% python3 -q
>>> import numpy as np
>>> np.set_printoptions(suppress=True, linewidth=200)
>>> K = np.load("mat.npy")
>>> K
array([[ 8,  9, -3, -1],
       [-1, -9, -2, -3],
       [ 4,  6, -6, -7],
       [-7, -8,  1,  1],
       [-9, -1, -2, -9],
       [ 6,  1,  5, -6]])
>>> M2 = np.array([[5, 0, 2], [2, 4, 1], [3, 0, 2], [4, 1, 2]])
>>> np.einsum("ik,kj->ji", K, M2)
array([[ 45, -41, -14, -44, -89,  23],
       [ 35, -39,  17, -31, -13,  -2],
       [ 17, -21, -12, -18, -41,  11]])
>>> M2.T @ K.T
array([[ 45, -41, -14, -44, -89,  23],
       [ 35, -39,  17, -31, -13,  -2],
       [ 17, -21, -12, -18, -41,  11]])
>>> M2 @ K
Traceback (most recent call last):
  File "<python-input-7>", line 1, in <module>
    M2 @ K
    ~~~^~~
ValueError: matmul: Input operand 1 has a mismatch in its core dimension 0, with gufunc signature (n?,k),(k,m?)->(n?,m?) (size 6 is different from 3)
>>> print(np.einsum("ij,ij->i", K, K))
[155  95 137 115 167  98]
>>> x0 = np.array([0, -3, -3, -3])
>>> rhs = K @ x0
>>> coef, lr = np.zeros(4), 1 / np.linalg.norm(K, 2) ** 2
>>> for i in range(150):
...     coef -= lr * K.T @ (K @ coef - rhs)
...     if i % 50 == 0: print(i, round(np.linalg.norm(K @ coef - rhs), 2))
... 
0 34.7
50 0.06
100 0.0
>>> round(float(np.linalg.cond(K)), 2)
3.03
>>> hat = K @ np.linalg.solve(K.T @ K, K.T)
>>> np.round(hat @ K[:, 2], 2)
array([-3., -2., -6.,  1., -2.,  5.])
>>> np.round(np.linalg.eigvalsh(hat), 2) + 0
array([0., 0., 1., 1., 1., 1.])
>>> np.round((np.eye(6) - hat) @ K, 2) + 0
array([[0., 0., 0., 0.],
       [0., 0., 0., 0.],
       [0., 0., 0., 0.],
       [0., 0., 0., 0.],
       [0., 0., 0., 0.],
       [0., 0., 0., 0.]])
>>> np.trace(hat)
np.float64(4.0)
>>> np.round(np.diag(hat), 2)
array([0.39, 0.87, 0.62, 0.27, 0.89, 0.98])
>>> M2 = np.c_[K[:, :1] @ np.array([[-2]]), np.array([5, 1, 0, 4, 2, 4])]
>>> print(M2)
[[-16   5]
 [  2   1]
 [ -8   0]
 [ 14   4]
 [ 18   2]
 [-12   4]]
>>> np.linalg.matrix_rank(np.c_[K, M2])
np.int64(5)
>>> np.round(np.linalg.norm(np.linalg.qr(K)[0].T @ M2, axis=0) ** 2 / ((M2 ** 2).sum(axis=0) + 1e-12), 2)
array([1.  , 0.27])
>>> np.linalg.matrix_rank(M2)
np.int64(2)
>>> M2 = K / np.linalg.norm(K, axis=1, keepdims=True)
>>> G = M2 @ M2.T
>>> G.round(2)
array([[ 1.  , -0.66,  0.76, -0.99, -0.41,  0.39],
       [-0.66,  1.  , -0.22,  0.71,  0.39, -0.07],
       [ 0.76, -0.22,  1.  , -0.71,  0.22,  0.36],
       [-0.99,  0.71, -0.71,  1.  ,  0.43, -0.48],
       [-0.41,  0.39,  0.22,  0.43,  1.  , -0.09],
       [ 0.39, -0.07,  0.36, -0.48, -0.09,  1.  ]])
>>> round(float(np.degrees(np.arccos(np.clip(G[2, 3], -1, 1)))), 2)
135.16
>>> print((G - 2 * np.eye(6)).round(6).argmax(axis=1))
[2 3 0 1 3 0]
>>> np.round(np.linalg.norm(M2, axis=1), 2)
array([1., 1., 1., 1., 1., 1.])
>>> feats = np.load("w.npy")
>>> feats.round(2)
array([[-0.34, -0.46, -0.13,  0.03,  0.68,  0.44],
       [ 0.06, -0.33,  0.11, -0.1 ,  0.39, -0.85],
       [ 0.56, -0.62, -0.04, -0.44, -0.26,  0.21],
       [ 0.56,  0.43,  0.39, -0.17,  0.53,  0.19],
       [-0.31, -0.22,  0.9 , -0.01, -0.19,  0.1 ],
       [ 0.4 , -0.25,  0.08,  0.88, -0.01,  0.03]])
>>> rng = np.random.default_rng(954)
>>> idx = rng.permutation(4)
>>> M2 = K[:, idx] * rng.choice([-1, 1], 4)
>>> M2
array([[ 9, -3, -1, -8],
       [-9, -2, -3,  1],
       [ 6, -6, -7, -4],
       [-8,  1,  1,  7],
       [-1, -2, -9,  9],
       [ 1,  5, -6, -6]])
>>> U, _, Vt = np.linalg.svd(K.T @ M2)
>>> np.round(np.linalg.lstsq(K, M2)[0], 2) + 0
array([[ 0.,  0.,  0., -1.],
       [ 1.,  0.,  0.,  0.],
       [ 0.,  1.,  0.,  0.],
       [ 0.,  0.,  1.,  0.]])
>>> print(np.round(U @ Vt, 2) + 0)
[[ 0.  0.  0. -1.]
 [ 1.  0.  0.  0.]
 [ 0.  1.  0.  0.]
 [ 0.  0.  1.  0.]]
>>> F = np.loadtxt("x.csv", delimiter=",")
>>> print(F)
[[0. 1. 9.]
 [0. 0. 4.]
 [0. 0. 0.]]
>>> U, sigma, Vt = np.linalg.svd(F)
>>> sigma.round(2)
array([9.89, 0.4 , 0.  ])
>>> np.argmax(sigma[:-1] / (sigma[1:] + 1e-6)) + 1
np.int64(2)
>>> M2 = U[:, :2] @ np.diag(sigma[:2]) @ Vt[:2]
>>> M2.round(2) + 0
array([[0., 1., 9.],
       [0., 0., 4.],
       [0., 0., 0.]])
>>> np.linalg.matrix_rank(F, rtol=0.05)
np.int64(1)
>>> print(round(np.linalg.norm(F - M2, 2), 2), sigma[2])
0.0 0.0
>>> rank = np.linalg.matrix_rank(F)
>>> rank
np.int64(2)
>>> N = np.linalg.svd(F)[2][rank:].T
>>> np.linalg.matrix_rank(F.T @ F), np.linalg.matrix_rank(F @ F.T)
(np.int64(2), np.int64(2))
>>> N @ N.T
array([[1., 0., 0.],
       [0., 0., 0.],
       [0., 0., 0.]])
>>> np.allclose(F @ N, 0)
True
>>> N[:, 0] / N[np.abs(N[:, 0]).round(6).argmax(), 0]
array([ 1., -0., -0.])
>>> F @ F
array([[0., 0., 4.],
       [0., 0., 0.],
       [0., 0., 0.]])
>>> np.round(np.sort(np.linalg.eigvals(F)), 2)
array([0., 0., 0.])
>>> np.linalg.matrix_rank(F - F[0, 0] * np.eye(3))
np.int64(2)
>>> np.round(np.linalg.matrix_power(F - np.diag(np.diag(F)), 3), 2)
array([[0., 0., 0.],
       [0., 0., 0.],
       [0., 0., 0.]])
>>> print([int(np.linalg.matrix_rank(np.linalg.matrix_power(F, p))) for p in range(1, 4)])
[2, 1, 0]
>>> M = np.load("case1.npy")
>>> print(M)
[[ 2.  0.  0.  0.  0.  0.]
 [ 0. -2. -2.  2. -1.  2.]
 [ 0. -1.  2. -2. -2.  1.]
 [ 0.  1. -2. -2.  0.  2.]
 [ 0.  2.  0.  1.  1. -1.]
 [ 0.  2.  2.  1.  0.  0.]]
>>> idx = rng.permutation(6)
>>> M2 = M[:, idx] * rng.choice([-1, 1], 6)
>>> M2
array([[-0., -2.,  0., -0., -0., -0.],
       [ 1., -0., -2., -2., -2.,  2.],
       [ 2., -0., -1.,  2., -1., -2.],
       [-0., -0.,  1.,  2., -2.,  2.],
       [-1., -0.,  2., -1.,  1., -0.],
       [-0., -0.,  2., -1., -0., -2.]])
>>> U, _, Vt = np.linalg.svd(M.T @ M2)
>>> print(idx)
[4 0 1 3 5 2]
